$ python -q
>>> import numpy as np
>>> from numpy import linalg as LA
>>> np.set_printoptions(precision=1, suppress=True, linewidth=140)
>>> q, _ = LA.qr(np.array([[0.4], [-0.9], [-0.2], [-1.1]]))
>>> A = q @ q.T
>>> A.round(1) + 0
array([[ 0.1, -0.2,  0. , -0.2],
       [-0.2,  0.4,  0.1,  0.4],
       [ 0. ,  0.1,  0. ,  0.1],
       [-0.2,  0.4,  0.1,  0.5]])
>>> # applying it twice changes nothing
>>> U, sigma, Vh = LA.svd(A)
>>> np.argmax(sigma[:-1] / (sigma[1:] + 1e-6)) + 1
np.int64(1)
>>> out = U[:, :1] @ np.diag(sigma[:1]) @ Vh[:1]
>>> out.round(1) + 0
array([[ 0.1, -0.2,  0. , -0.2],
       [-0.2,  0.4,  0.1,  0.4],
       [ 0. ,  0.1,  0. ,  0.1],
       [-0.2,  0.4,  0.1,  0.5]])
>>> print(np.round(LA.norm(A - out, 2), 1), round(float(sigma[1]), 1))
0.0 0.0
>>> round(LA.norm(A - out) / LA.norm(A), 1)
np.float64(0.0)
>>> round(np.abs(A - out).max(), 1)
np.float64(0.0)
>>> x0 = np.array([2, 2, 3, 1])
>>> out @ out @ x0
array([-0.5,  1.1,  0.2,  1.3])
>>> out @ x0
array([-0.5,  1.1,  0.2,  1.3])
>>> np.round((x0 - out @ x0) @ (out @ x0), 1)
np.float64(0.0)
>>> t = np.radians(15)
>>> R = np.eye(4)
>>> R[3, 3] = R[2, 2] = np.cos(t)
>>> R[3, 2], R[2, 3] = -np.sin(t), np.sin(t)
>>> R
array([[ 1. ,  0. ,  0. ,  0. ],
       [ 0. ,  1. ,  0. ,  0. ],
       [ 0. ,  0. ,  1. ,  0.3],
       [ 0. ,  0. , -0.3,  1. ]])
>>> out = A @ R.T
>>> np.round(np.abs(out - A).max(axis=0), 1) + 0
array([0. , 0. , 0.1, 0. ])
>>> np.round(LA.svd(A, compute_uv=False), 1) + 0, np.round(LA.svd(out, compute_uv=False), 1) + 0
(array([1., 0., 0., 0.]), array([1., 0., 0., 0.]))
>>> print(out.round(1) + 0)
[[ 0.1 -0.2 -0.1 -0.2]
 [-0.2  0.4  0.2  0.4]
 [ 0.   0.1  0.   0.1]
 [-0.2  0.4  0.2  0.5]]
>>> round(float(LA.det(R)), 1), np.round(np.trace(R), 1)
(1.0, np.float64(3.9))
>>> w, evecs = LA.eigh(A)
>>> x0 = np.array([-1, 2, 2, 0])
>>> round(float(x0 @ A @ x0 / (x0 @ x0)), 1), np.round(w[0], 1), np.round(w[-1], 1)
(0.3, np.float64(-0.0), np.float64(1.0))
>>> print((np.sign(evecs[:, -1].round(6)) == np.sign(evecs[0, -1].round(6))).astype(int))
[1 0 0 0]
>>> np.round(evecs * np.maximum(w, 0) @ evecs.T, 1) + 0
array([[ 0.1, -0.2,  0. , -0.2],
       [-0.2,  0.4,  0.1,  0.4],
       [ 0. ,  0.1,  0. ,  0.1],
       [-0.2,  0.4,  0.1,  0.5]])
>>> np.round(np.abs(A).sum(axis=1).max(), 1), np.round(np.abs(w).max(), 1)
(np.float64(1.3), np.float64(1.0))
>>> x0 = np.array([1, 2, -2, 2])
>>> print(LA.eigvalsh(2 * A - np.eye(4)))
[-1. -1. -1.  1.]
>>> np.trace(A)
np.float64(1.0)
>>> print(A @ x0)
[-0.6  1.3  0.3  1.6]
>>> F = np.loadtxt("x.csv", delimiter=",")
>>> print(F)
[[0. 0. 0.]
 [0. 0. 0.]
 [0. 0. 0.]
 [0. 0. 0.]
 [0. 0. 0.]
 [0. 0. 0.]
 [0. 0. 0.]
 [0. 0. 0.]
 [0. 0. 0.]
 [0. 0. 0.]
 [0. 1. 0.]
 [0. 0. 0.]
 [0. 0. 0.]
 [0. 0. 0.]
 [0. 0. 0.]
 [0. 0. 0.]
 [0. 0. 0.]
 [0. 0. 0.]
 [0. 0. 0.]
 [0. 0. 0.]
 [0. 0. 0.]
 [0. 0. 0.]
 [0. 0. 0.]
 [0. 0. 0.]]
>>> U, sigma, Vh = LA.svd(F)
>>> evecs = Vh[:(sigma > 1e-8).sum()]
>>> rng = np.random.default_rng(27)
>>> x0 = F[21] + -2 * F[16] + rng.integers(2) * np.eye(3)[2]
>>> print(x0)
[0. 0. 0.]
>>> np.round(LA.norm(x0 - evecs.T @ evecs @ x0), 1)
np.float64(0.0)
>>> F.T @ F
array([[0., 0., 0.],
       [0., 1., 0.],
       [0., 0., 0.]])
>>> print(F[:, 0] @ F[:, 1])
0.0
>>> U, sigma, Vh = LA.svd(F)
>>> sigma
array([1., 0., 0.])
>>> out = U[:, :1] @ np.diag(sigma[:1]) @ Vh[:1]
>>> print(round(float(LA.norm(F - out, 2)), 1), sigma[1])
0.0 0.0
>>> print(out)
[[0. 0. 0.]
 [0. 0. 0.]
 [0. 0. 0.]
 [0. 0. 0.]
 [0. 0. 0.]
 [0. 0. 0.]
 [0. 0. 0.]
 [0. 0. 0.]
 [0. 0. 0.]
 [0. 0. 0.]
 [0. 1. 0.]
 [0. 0. 0.]
 [0. 0. 0.]
 [0. 0. 0.]
 [0. 0. 0.]
 [0. 0. 0.]
 [0. 0. 0.]
 [0. 0. 0.]
 [0. 0. 0.]
 [0. 0. 0.]
 [0. 0. 0.]
 [0. 0. 0.]
 [0. 0. 0.]
 [0. 0. 0.]]
>>> np.abs(F - out).max()
np.float64(0.0)
>>> LA.matrix_rank(F, rtol=0.05)
np.int64(1)
>>> print(np.round(LA.norm(F - out) / LA.norm(F), 1))
0.0
>>> arr = np.loadtxt("a.csv", delimiter=",")
>>> arr.round(1) + 0
array([[ 1.8,  2.2, -0.9],
       [ 2.2,  1.3, -1.5],
       [ 0.1, -2.8, -1.1],
       [-2.3, -1. ,  1.7],
       [-2.3, -0.7,  1.8],
       [ 2. ,  2. , -1.1],
       [ 2.2,  1.3, -1.5],
       [ 0.3,  2.9,  0.9],
       [-2.1,  0.4,  2.1],
       [-1.9, -2.1,  1. ],
       [-0.4, -2.9, -0.7],
       [ 1.2,  2.7, -0.1],
       [-2. ,  0.6,  2.1],
       [ 2.3,  0.8, -1.8],
       [ 0. , -2.8, -1.1],
       [-2.3, -0.5,  1.9],
       [-1.9,  1. ,  2.1],
       [ 1.2,  2.8,  0. ],
       [ 0. , -2.8, -1. ],
       [ 2.2,  1.6, -1.4],
       [-0.6,  2.5,  1.5],
       [-0.1, -2.8, -1. ],
       [ 1.9, -1. , -2.1],
       [ 2.3,  0.9, -1.8]])
>>> # null space of dimension 1
>>> gram = np.cov(arr, rowvar=False)
>>> print(np.polyfit(arr[:, 0], arr[:, 1], 1))
[0.4 0.1]
>>> gram.shape
(3, 3)
>>> print(round(np.corrcoef(arr[:, 0], arr[:, 1])[0, 1], 1))
0.4
>>> np.round(np.median(arr, axis=0), 1) + 0
array([ 0. ,  0.7, -0.8])
>>> np.round(LA.eigvalsh(gram)[::-1], 1) + 0
array([5.5, 3.8, 0. ])
>>> print(arr.std(axis=0))
[1.7 2.  1.5]
>>> rank = LA.matrix_rank(arr)
>>> rank
np.int64(2)
>>> ns = LA.svd(arr)[2][rank:].T
>>> ns.shape
(3, 1)
>>> print(ns @ ns.T)
[[ 0.4 -0.2  0.5]
 [-0.2  0.1 -0.2]
 [ 0.5 -0.2  0.5]]
>>> [int(LA.matrix_rank(arr[:i])) for i in range(1, len(arr) + 1)]
[1, 2, 2, 2, 2, 2, 2, 2, 2, 2, 2, 2, 2, 2, 2, 2, 2, 2, 2, 2, 2, 2, 2, 2]
>>> print(np.round(arr @ ns, 1) + 0)
[[0.]
 [0.]
 [0.]
 [0.]
 [0.]
 [0.]
 [0.]
 [0.]
 [0.]
 [0.]
 [0.]
 [0.]
 [0.]
 [0.]
 [0.]
 [0.]
 [0.]
 [0.]
 [0.]
 [0.]
 [0.]
 [0.]
 [0.]
 [0.]]
>>> rank = LA.matrix_rank(A)
>>> rank
np.int64(1)
>>> ns = LA.svd(A)[2][rank:].T
>>> [int(LA.matrix_rank(np.delete(A, i, axis=0))) for i in range(4)]
[1, 1, 1, 1]
>>> np.allclose(A @ ns, 0)
True
>>> print(ns.shape)
(4, 3)
>>> LA.matrix_rank(A.T @ A), LA.matrix_rank(A @ A.T)
(np.int64(1), np.int64(1))
>>> x0 = np.array([1, -2, 0])
>>> np.sign((arr @ x0).round(6))
array([-1., -1.,  1., -1., -1., -1., -1., -1., -1.,  1.,  1., -1., -1.,  1.,  1., -1., -1., -1.,  1., -1., -1.,  1.,  1.,  1.])
>>> np.einsum("ij,j->i", arr, x0)
array([-2.6, -0.4,  5.6, -0.2, -0.8, -2. , -0.5, -5.5, -2.8,  2.3,  5.3, -4.2, -3.2,  0.6,  5.6, -1.3, -3.9, -4.3,  5.6, -1. , -5.6,  5.6,
        3.9,  0.5])
>>> W0 = np.load("block14.npy")
>>> W0
array([[3, 8, 8, 4],
       [3, 0, 4, 4],
       [3, 8, 8, 4]])
>>> # rows 0 and 2 are equal
>>> U, sigma, Vh = LA.svd(W0)
>>> evecs = Vh[:(sigma > 1e-8).sum()]
>>> x0 = W0[2] + 4 * W0[1] + rng.integers(2) * np.eye(4)[2]
>>> print(x0)
[15.  8. 25. 20.]
>>> print(LA.matrix_rank(np.vstack([W0, x0])))
3
>>> print(np.allclose(evecs.T @ evecs @ x0, x0))
False
>>> evecs.T @ evecs
array([[ 0.2, -0.1,  0.3,  0.3],
       [-0.1,  0.9,  0.3, -0.2],
       [ 0.3,  0.3,  0.5,  0.3],
       [ 0.3, -0.2,  0.3,  0.4]])
>>> np.abs(np.diag(LA.qr(W0)[1])) > 1e-9
array([ True,  True, False])
>>> np.unique(W0.round(6), axis=0).shape
(2, 4)
>>> np.allclose(W0[:-1].T @ LA.lstsq(W0[:-1].T, W0[-1])[0], W0[-1])
True
>>> np.round(np.trace(LA.pinv(W0) @ W0), 1)
np.float64(2.0)
>>> x0 = np.array([3, -5, 5, 0])
>>> h = np.maximum(W0 @ x0, 0)
>>> np.tanh(W0 @ x0)
array([1., 1., 1.])
>>> W0 * (h > 1e-9)[:, None]
array([[3, 8, 8, 4],
       [3, 0, 4, 4],
       [3, 8, 8, 4]])
>>> mat = np.array([[1, -2, 4], [1, -1, 1], [1, 0, 0], [1, 1, 1]])
>>> x0 = np.array([1, 3, -8])
>>> h = np.maximum(mat @ x0, 0)
>>> print(np.tanh(mat @ x0))
[-1.  -1.   0.8 -1. ]
>>> np.flatnonzero(h > 1e-9)
array([2])
>>> out = np.array([[1, 0, -2], [-3, -1, 1], [2, 2, 2]])
>>> mat @ out
array([[15, 10,  4],
       [ 6,  3, -1],
       [ 1,  0, -2],
       [ 0,  1,  1]])
>>> LA.matrix_rank(np.vstack([mat, out.T]))
np.int64(3)
>>> LA.matrix_rank(mat @ out)
np.int64(3)
>>> np.vstack([mat, out.T]).shape
(7, 3)
>>> print(np.einsum("ik,kj->ji", mat, out))
[[15  6  1  0]
 [10  3  0  1]
 [ 4 -1 -2  1]]
>>> np.einsum("ij,ij->i", mat, mat)
array([21,  3,  1,  3])
>>> out @ mat
Traceback (most recent call last):
  File "<python-input-113>", line 1, in <module>
    out @ mat
    ~~~~^~~~~
ValueError: matmul: Input operand 1 has a mismatch in its core dimension 0, with gufunc signature (n?,k),(k,m?)->(n?,m?) (size 4 is different from 3)
>>> print(out.T @ mat.T)
[[15  6  1  0]
 [10  3  0  1]
 [ 4 -1 -2  1]]
>>> np.einsum("ik,kj->ij", mat, out)
array([[15, 10,  4],
       [ 6,  3, -1],
       [ 1,  0, -2],
       [ 0,  1,  1]])
>>> J = np.cumsum(np.array([[2, 3, 3],
...     [-3, 1, -1],
...     [0, 1, -3],
...     [1, -1, 3],
...     [-3, -2, 0],
...     [0, -2, 1],
...     [1, 3, 3],
...     [1, 2, -1],
...     [3, -3, 1],
...     [1, 3, -1],
...     [-3, 2, 3],
...     [0, 3, 1],
...     [1, -3, 0],
...     [0, 2, -3],
...     [0, 0, -2],
...     [-1, -1, 2],
...     [-1, -3, 3],
...     [-2, 0, -3],
...     [-3, -2, 3],
...     [0, -3, 2],
...     [-1, 2, 2],
...     [1, 1, 2],
...     [-2, -3, -3],
...     [3, 3, 0],
...     [-3, 0, -2]]), axis=0)
>>> J
array([[ 2,  3,  3],
       [-1,  4,  2],
       [-1,  5, -1],
       [ 0,  4,  2],
       [-3,  2,  2],
       [-3,  0,  3],
       [-2,  3,  6],
       [-1,  5,  5],
       [ 2,  2,  6],
       [ 3,  5,  5],
       [ 0,  7,  8],
       [ 0, 10,  9],
       [ 1,  7,  9],
       [ 1,  9,  6],
       [ 1,  9,  4],
       [ 0,  8,  6],
       [-1,  5,  9],
       [-3,  5,  6],
       [-6,  3,  9],
       [-6,  0, 11],
       [-7,  2, 13],
       [-6,  3, 15],
       [-8,  0, 12],
       [-5,  3, 12],
       [-8,  3, 10]])
>>> x0 = np.array([1, 2, 3])
>>> rhs = J @ x0
>>> coef, lr = np.zeros(3), 1 / LA.norm(J, 2) ** 2
>>> for i in range(20):
...     coef -= lr * J.T @ (J @ coef - rhs)
...     if i % 5 == 0: print(i, round(LA.norm(J @ coef - rhs), 1))
... 
0 28.2
5 12.1
10 7.7
15 6.2
>>> print(coef)
[0.5 2.3 2.7]
>>> np.round(LA.cond(J), 1)
np.float64(5.7)
>>> out = np.array([[-2, 0, 1], [-2, -1, -1], [-2, 2, -1]])
>>> print(LA.matrix_rank(J @ out))
3
>>> LA.matrix_rank(np.vstack([J, out.T]))
np.int64(3)
>>> out @ J
Traceback (most recent call last):
  File "<python-input-127>", line 1, in <module>
    out @ J
    ~~~~^~~
ValueError: matmul: Input operand 1 has a mismatch in its core dimension 0, with gufunc signature (n?,k),(k,m?)->(n?,m?) (size 25 is different from 3)
>>> np.einsum("ik,kj->ji", J, out)
array([[-16, -10,  -6, -12,  -2,   0, -14, -18, -20, -26, -30, -38, -34, -32, -28, -28, -26, -16, -12, -10, -16, -24,  -8, -20, -10],
       [  3,   0,  -7,   0,   2,   6,   9,   5,  10,   5,   9,   8,  11,   3,  -1,   4,  13,   7,  15,  22,  24,  27,  24,  21,  17],
       [ -4,  -7,  -5,  -6,  -7,  -6, -11, -11,  -6,  -7, -15, -19, -15, -14, -12, -14, -15, -14, -18, -17, -22, -24, -20, -20, -21]])
